>>> import numpy as np
>>> np.set_printoptions(precision=3, suppress=True, linewidth=160)
>>> A = np.array([[0, 0, 0, 0], [-2, 0, 1, 1], [0, 2, 0, 0]])
>>> U, sigma, VT = np.linalg.svd(A)
>>> evecs = VT[:(sigma > 1e-8).sum()]
>>> rng = np.random.default_rng(70600)
>>> vec = A[2] + 2 * A[0] + rng.integers(2) * np.eye(4)[3]
>>> print(vec)
[0. 2. 0. 1.]
>>> print(np.diag(evecs.T @ evecs))
[0.667 1.    0.167 0.167]
>>> print(np.round(evecs.T @ evecs, 3) + 0)
[[ 0.667  0.    -0.333 -0.333]
 [ 0.     1.     0.     0.   ]
 [-0.333  0.     0.167  0.167]
 [-0.333  0.     0.167  0.167]]
>>> rank = np.linalg.matrix_rank(A)
>>> print(rank)
2
>>> null = np.linalg.svd(A)[2][rank:].T
>>> print(np.allclose(A @ null, 0))
True
>>> print(np.round(null @ null.T, 3) + 0)
[[ 0.333  0.     0.333  0.333]
 [ 0.     0.     0.     0.   ]
 [ 0.333  0.     0.833 -0.167]
 [ 0.333  0.    -0.167  0.833]]
>>> print(null.shape)
(4, 2)
>>> print([int(np.linalg.matrix_rank(A[:, :j + 1])) for j in range(4)])
[1, 2, 2, 2]
>>> np.zeros(3, 4)
Traceback (most recent call last):
  File "<python-input-17>", line 1, in <module>
    np.zeros(3, 4)
    ~~~~~~~~^^^^^^
TypeError: Cannot interpret '4' as a data type
>>> print(round(float(np.linalg.norm(A)), 3))
3.162
>>> print(np.linalg.matrix_rank(A))
2
>>> print(np.abs(A).max())
2
>>> A[3]
Traceback (most recent call last):
  File "<python-input-21>", line 1, in <module>
    A[3]
    ~^^^
IndexError: index 3 is out of bounds for axis 0 with size 3
>>> print(np.diff(A, axis=0))
[[-2  0  1  1]
 [ 2  2 -1 -1]]
>>> F = np.load("data.npy")
>>> print(F)
[[-2.038 -1.959  2.061]
 [-2.007 -2.053  2.002]
 [-1.911 -1.944  2.006]
 [-2.02  -1.978  2.01 ]
 [-1.965 -1.949  1.939]
 [-1.104  0.942  0.974]
 [-1.007  1.071  0.896]
 [-1.005  1.018  1.066]
 [-1.055  0.938  0.972]
 [-0.996  1.059  0.983]
 [ 1.024 -2.078 -0.073]
 [ 1.136 -2.06   0.085]
 [ 1.005 -2.041  0.033]
 [ 1.051 -2.017  0.046]
 [ 1.023 -1.98  -0.03 ]]
>>> M2 = np.c_[F[:, :2] @ np.array([[2, -1], [2, -2]]), np.array([0, 2, 2, -2, 0, -2, -2, -1, 2, 0, 2, -2, -2, 0, 2])]
>>> print(M2)
[[-7.994  5.956  0.   ]
 [-8.12   6.113  2.   ]
 [-7.71   5.799  2.   ]
 [-7.996  5.976 -2.   ]
 [-7.828  5.863  0.   ]
 [-0.324 -0.78  -2.   ]
 [ 0.128 -1.135 -2.   ]
 [ 0.026 -1.031 -1.   ]
 [-0.234 -0.821  2.   ]
 [ 0.126 -1.122  0.   ]
 [-2.108  3.132  2.   ]
 [-1.848  2.984 -2.   ]
 [-2.072  3.077 -2.   ]
 [-1.932  2.983  0.   ]
 [-1.914  2.937  2.   ]]
>>> print(np.linalg.norm(np.linalg.qr(F)[0].T @ M2, axis=0) ** 2 / ((M2 ** 2).sum(axis=0) + 1e-12))
[1.    1.    0.085]
>>> print(np.linalg.matrix_rank(np.c_[F, M2]))
4
>>> print(np.round(np.linalg.norm(M2 - F @ np.linalg.lstsq(F, M2)[0], axis=0), 3) + 0)
[0.    0.    6.123]
>>> print(np.round(np.linalg.lstsq(F, M2[:, 0])[0], 3) + 0)
[2. 2. 0.]
>>> Xs = (F - F.mean(axis=0)) / F.std(axis=0)
>>> print(np.argwhere(np.abs(Xs) > 2))
[]
>>> print(Xs.std(axis=0))
[1. 1. 1.]
>>> c = np.linalg.lstsq(np.delete(Xs, 2, axis=1), Xs[:, 2])[0]
>>> print(round(1 - np.var(Xs[:, 2] - np.delete(Xs, 2, axis=1) @ c), 3))
0.994
>>> print(np.abs(c).argmax())
0
>>> vec = np.array([3, 5, 0])
>>> print(np.sign((F @ vec).round(6)))
[-1. -1. -1. -1. -1.  1.  1.  1.  1.  1. -1. -1. -1. -1. -1.]
>>> print(F @ np.eye(3)[2])
[ 2.061  2.002  2.006  2.01   1.939  0.974  0.896  1.066  0.972  0.983 -0.073  0.085  0.033  0.046 -0.03 ]
>>> Xs = F - F.mean(axis=0)
>>> evecs = np.linalg.svd(Xs)[2][:2]
>>> M2 = Xs - Xs @ evecs.T @ evecs
>>> print(np.linalg.norm(M2, axis=1).round(6).argmax())
11
>>> print(np.round(np.cov(Xs @ evecs.T, rowvar=False), 3) + 0)
[[2.678 0.   ]
 [0.    1.916]]
>>> print(M2.std(axis=0))
[0.029 0.006 0.043]
>>> dist = np.linalg.norm(F[:, None] - F[None], axis=-1)
>>> print(np.flatnonzero(dist[14] < dist.mean() / 2))
[10 11 12 13 14]
>>> print(np.linalg.matrix_rank(dist ** 2))
5
>>> print(np.unravel_index(dist.round(6).argmax(), dist.shape))
(np.int64(9), np.int64(11))
>>> print(dist[:5, :5])
[[0.    0.115 0.139 0.057 0.143]
 [0.115 0.    0.145 0.077 0.129]
 [0.139 0.145 0.    0.114 0.086]
 [0.057 0.077 0.114 0.    0.094]
 [0.143 0.129 0.086 0.094 0.   ]]
>>> print(dist[14].round(6).argsort(kind="stable")[:4])
[14 13 12 10]
>>> feats = np.load("block9.npy")
>>> print(feats)
[[-17.955   5.299   4.508]
 [-16.941   4.897   6.573]
 [ -6.675  14.362   9.988]
 [-17.041   4.721   4.249]
 [  2.108 -27.718  -1.999]
 [ -4.935  16.907  10.76 ]
 [ -4.7    13.777  11.276]
 [-14.821   4.078   6.112]
 [  1.882 -27.755  -3.439]
 [  1.179 -26.754  -2.133]
 [-16.147   2.842   6.664]
 [ -5.698  14.975  10.966]]
>>> W2 = feats[[0, 5]].astype(float)
>>> for _ in range(7):
...     z = np.linalg.norm(feats[:, None] - W2, axis=-1).argmin(axis=1)
...     W2 = np.array([feats[z == j].mean(axis=0) for j in range(2)])
... 
>>> print(z)
[0 0 1 0 0 1 1 0 0 0 0 1]
>>> print(W2)
[[-9.717 -7.549  2.567]
 [-5.502 15.005 10.748]]
>>> print(np.linalg.norm(W2, axis=0))
[11.167 16.797 11.05 ]
>>> print(np.linalg.norm(W2, axis=1))
[12.57 19.26]
>>> print(round(float(np.linalg.norm(W2) ** 2 / np.linalg.norm(W2, 2) ** 2), 3))
1.408
>>> print(round(float(np.linalg.norm(W2, "nuc")), 3))
31.762
>>> print(round(float(W2[0] @ W2[1]), 3))
-32.22
>>> print(np.round(np.linalg.norm(W2[0], 1), 3), np.round(np.linalg.norm(W2[0], np.inf), 3))
19.833 9.717
>>> print(np.round(np.linalg.norm(W2, 2), 3))
19.383
>>> W2 = np.array([[0, 3, 0], [0, 0, 2], [0, 1, 3]])
>>> K = (rng.random((23, 3)) < 0.25) @ W2
>>> print(K)
[[0 0 2]
 [0 0 0]
 [0 0 0]
 [0 0 0]
 [0 1 3]
 [0 0 0]
 [0 0 0]
 [0 0 0]
 [0 0 2]
 [0 0 2]
 [0 0 0]
 [0 0 2]
 [0 0 0]
 [0 1 3]
 [0 0 0]
 [0 0 0]
 [0 0 0]
 [0 4 5]
 [0 1 3]
 [0 4 3]
 [0 0 0]
 [0 3 0]
 [0 0 2]]
>>> rank = np.linalg.matrix_rank(K)
>>> print(rank)
2
>>> null = np.linalg.svd(K)[2][rank:].T
>>> print(K @ null)
[[0.]
 [0.]
 [0.]
 [0.]
 [0.]
 [0.]
 [0.]
 [0.]
 [0.]
 [0.]
 [0.]
 [0.]
 [0.]
 [0.]
 [0.]
 [0.]
 [0.]
 [0.]
 [0.]
 [0.]
 [0.]
 [0.]
 [0.]]
>>> print(null.shape)
(3, 1)
>>> print([int(np.linalg.matrix_rank(K[:, :j + 1])) for j in range(3)])
[0, 1, 2]
>>> print(null @ null.T)
[[1. 0. 0.]
 [0. 0. 0.]
 [0. 0. 0.]]
>>> print(np.allclose(K @ null, 0))
True
>>> print([round(float(x), 3) for x in np.linalg.svd(K, compute_uv=False)[:3]])
[10.367, 4.186, 0.0]
>>> print(np.linalg.cond(K) > 100)
True
>>> print(np.argsort(-np.linalg.norm(K, axis=0).round(6), kind="stable")[:3])
[2 1 0]
>>> U, sigma, VT = np.linalg.svd(K)
>>> evecs = VT[:(sigma > 1e-8).sum()]
>>> vec = K[16] + 4 * K[10] + rng.integers(2) * np.eye(3)[2]
>>> print(vec)
[0. 0. 0.]
>>> print(np.allclose(evecs.T @ evecs @ vec, vec))
True
>>> print(np.linalg.matrix_rank(np.vstack([K, vec])))
2
>>> print(round(float(np.linalg.norm(vec - evecs.T @ evecs @ vec)), 3))
0.0
>>> U, sigma, VT = np.linalg.svd(K)
>>> print(np.argmax(sigma[:-1] / (sigma[1:] + 1e-6)) + 1)
2
>>> print(sigma)
[10.367  4.186  0.   ]
>>> M2 = U[:, :2] @ np.diag(sigma[:2]) @ VT[:2]
>>> print(M2.round(3) + 0)
[[0. 0. 2.]
 [0. 0. 0.]
 [0. 0. 0.]
 [0. 0. 0.]
 [0. 1. 3.]
 [0. 0. 0.]
 [0. 0. 0.]
 [0. 0. 0.]
 [0. 0. 2.]
 [0. 0. 2.]
 [0. 0. 0.]
 [0. 0. 2.]
 [0. 0. 0.]
 [0. 1. 3.]
 [0. 0. 0.]
 [0. 0. 0.]
 [0. 0. 0.]
 [0. 4. 5.]
 [0. 1. 3.]
 [0. 4. 3.]
 [0. 0. 0.]
 [0. 3. 0.]
 [0. 0. 2.]]
>>> print(np.linalg.matrix_rank(M2))
2
>>> print(np.linalg.matrix_rank(K, rtol=0.05))
2
>>> M = np.array([[7.0, 3.0, -1.0, -2.0],
...     [0.0, 13.0, -2.0, -4.0],
...     [0.0, 9.0, 4.0, -6.0],
...     [0.0, 9.0, 2.0, -4.0]])
>>> print(M)
[[ 7.  3. -1. -2.]
 [ 0. 13. -2. -4.]
 [ 0.  9.  4. -6.]
 [ 0.  9.  2. -4.]]
>>> ev, evecs = np.linalg.eig(M)
>>> print(np.sort(np.linalg.eigvals(M @ M)))
[ 4. 16. 49. 49.]
>>> print(ev)
[7. 7. 4. 2.]
>>> proj = np.triu(np.array([[-1, 2, 2, 4], [-2, 3, -5, -5], [0, 1, 3, -3], [-3, -2, -4, -5]]), 1) + np.eye(4)
>>> M2 = proj @ M @ np.linalg.inv(proj)
>>> print(np.trace(M2), np.trace(M))
20.0 20.0
>>> print(proj @ M - M @ proj)
[[  0.  66.  13. -52.]
 [  0. -90.  35. 109.]
 [  0. -27.  39.  69.]
 [  0.   0.  45.  51.]]
>>> print(np.round(np.linalg.det(M2), 3))
392.0
>>> f = np.array([1, 3, 2, 3])
>>> M2 = M + np.outer(f, np.eye(4)[0])
>>> print(M2)
[[ 8.  3. -1. -2.]
 [ 3. 13. -2. -4.]
 [ 2.  9.  4. -6.]
 [ 3.  9.  2. -4.]]
>>> print(np.linalg.matrix_rank(M2 - M))
1
>>> print(np.linalg.matrix_rank(np.linalg.inv(M2) - np.linalg.inv(M), tol=1e-8))
1
>>> mat = np.load("dump.npy")
>>> print(mat)
[[ 0 -3  3]
 [ 0  0 -2]
 [ 0  0  0]]
>>> print(np.linalg.matrix_rank(mat, rtol=0.1))
2
>>> print(np.linalg.cond(mat) > 100)
True
>>> print(np.argsort(-np.linalg.norm(mat, axis=0).round(6), kind="stable")[:3])
[2 1 0]
>>> print([round(float(x), 3) for x in np.linalg.svd(mat, compute_uv=False)[:3]])
[4.497, 1.334, 0.0]
>>> rank = np.linalg.matrix_rank(mat)
>>> print(rank)
2
>>> null = np.linalg.svd(mat)[2][rank:].T
>>> print(mat @ null)
[[0.]
 [0.]
 [0.]]
>>> U, sigma, VT = np.linalg.svd(mat)
>>> evecs = VT[:(sigma > 1e-8).sum()]
>>> vec = mat[1] + 4 * mat[2] + rng.integers(2) * np.eye(3)[0]
>>> print(vec)
[ 0.  0. -2.]
>>> print(np.round(evecs.T @ evecs, 3) + 0)
[[0. 0. 0.]
 [0. 1. 0.]
 [0. 0. 1.]]
>>> print(np.diag(evecs.T @ evecs))
[0. 1. 1.]
>>> print(np.linalg.matrix_rank(np.vstack([mat, vec])))
2
>>> M2 = np.array([[-2, 2, 0], [1, 1, 0], [-2, -1, 0]])
>>> print(np.vstack([mat, M2.T]).shape)
(6, 3)
>>> print(M2.T @ mat.T)
[[-9  4  0]
 [-6  2  0]
 [ 0  0  0]]
>>> print(mat @ M2)
[[-9 -6  0]
 [ 4  2  0]
 [ 0  0  0]]
>>> print(np.einsum("ik,kj->ji", mat, M2))
[[-9  4  0]
 [-6  2  0]
 [ 0  0  0]]
>>> W0 = np.load("m.npy")
>>> print(W0)
[[ 1.     0.     0.     0.   ]
 [ 0.    -0.866  0.     0.5  ]
 [ 0.     0.     1.     0.   ]
 [ 0.    -0.5    0.    -0.866]]
>>> print(W0 @ W0)
[[ 1.     0.     0.     0.   ]
 [ 0.     0.5    0.    -0.866]
 [ 0.     0.     1.     0.   ]
 [ 0.     0.866  0.     0.5  ]]
>>> print(np.flatnonzero(np.linalg.matrix_power((W0 != 0) + (W0.T != 0) + np.eye(4), 4)[3]))
[1 3]
>>> feats @ feats
Traceback (most recent call last):
  File "<python-input-134>", line 1, in <module>
    feats @ feats
    ~~~~~~^~~~~~~
ValueError: matmul: Input operand 1 has a mismatch in its core dimension 0, with gufunc signature (n?,k),(k,m?)->(n?,m?) (size 12 is different from 3)
>>> G = feats.T @ feats
>>> print(round(float(np.trace(G)), 3), round((feats ** 2).sum(), 3))
5419.292 5419.292
>>> print(np.diag(G))
[1513.006 3259.629  646.657]
>>> print(np.allclose(G, G.T))
True
>>> vec = np.array([2, 7, 4, 0])
>>> print(np.round(W0.T @ (W0 @ vec), 3) + 0)
[2. 7. 4. 0.]
>>> print(np.round(np.linalg.norm(vec), 3), round(float(np.linalg.norm(W0 @ vec)), 3))
8.307 8.307
>>> print(4 - np.linalg.matrix_rank(W0 - np.eye(4), tol=1e-8))
2
>>> O, evecs = np.linalg.qr(W0[:, :3])[0], np.linalg.qr(W0[:, 3:])[0]
>>> sigma = np.linalg.svd(O.T @ evecs, compute_uv=False)
>>> print(round(float(np.linalg.norm(O @ O.T - evecs @ evecs.T, 2)), 3))
1.0
>>> print(np.degrees(np.arccos(sigma.clip(0, 1))))
[90.]
>>> vec = np.array([1, 1, 2, 0])
>>> print(np.linalg.norm(W0 @ vec) <= np.linalg.norm(W0, 2) * np.linalg.norm(vec) + 1e-9)
True
>>> print(W0 @ np.eye(4)[3])
[ 0.     0.5    0.    -0.866]
>>> print((W0 @ vec).argmax())
2
>>> print(W0 * vec)
[[ 1.     0.     0.     0.   ]
 [ 0.    -0.866  0.     0.   ]
 [ 0.     0.     2.     0.   ]
 [ 0.    -0.5    0.    -0.   ]]
>>> print((W0 * vec).sum(axis=1))
[ 1.    -0.866  2.    -0.5  ]
>>> print(np.sign((W0 @ vec).round(6)))
[ 1. -1.  1. -1.]
>>> m1 = np.loadtxt("w.csv", delimiter=",")
>>> print(m1)
[[-0.716 -0.548]
 [ 0.537 -0.601]
 [ 0.447 -0.155]
 [ 0.     0.56 ]]
>>> M2 = np.c_[feats[:, :2] @ np.array([[2, 1], [2, -3]]), np.array([0, 2, 1, 3, 2, 1, 2, 3, 1, 2, 1, 2])]
>>> print(M2)
[[-25.312 -33.852   0.   ]
 [-24.088 -31.632   2.   ]
 [ 15.374 -49.761   1.   ]
 [-24.64  -31.204   3.   ]
 [-51.22   85.262   2.   ]
 [ 23.944 -55.656   1.   ]
 [ 18.154 -46.031   2.   ]
 [-21.486 -27.055   3.   ]
 [-51.746  85.147   1.   ]
 [-51.15   81.441   2.   ]
 [-26.61  -24.673   1.   ]
 [ 18.554 -50.623   2.   ]]
>>> print(np.linalg.norm(np.linalg.qr(feats)[0].T @ M2, axis=0) ** 2 / ((M2 ** 2).sum(axis=0) + 1e-12))
[1.    1.    0.804]
>>> print(np.linalg.matrix_rank(M2))
3
>>> print(np.round(np.linalg.lstsq(feats, M2[:, 0])[0], 3) + 0)
[2. 2. 0.]
>>> print(np.linalg.matrix_rank(np.c_[feats, M2]))
4
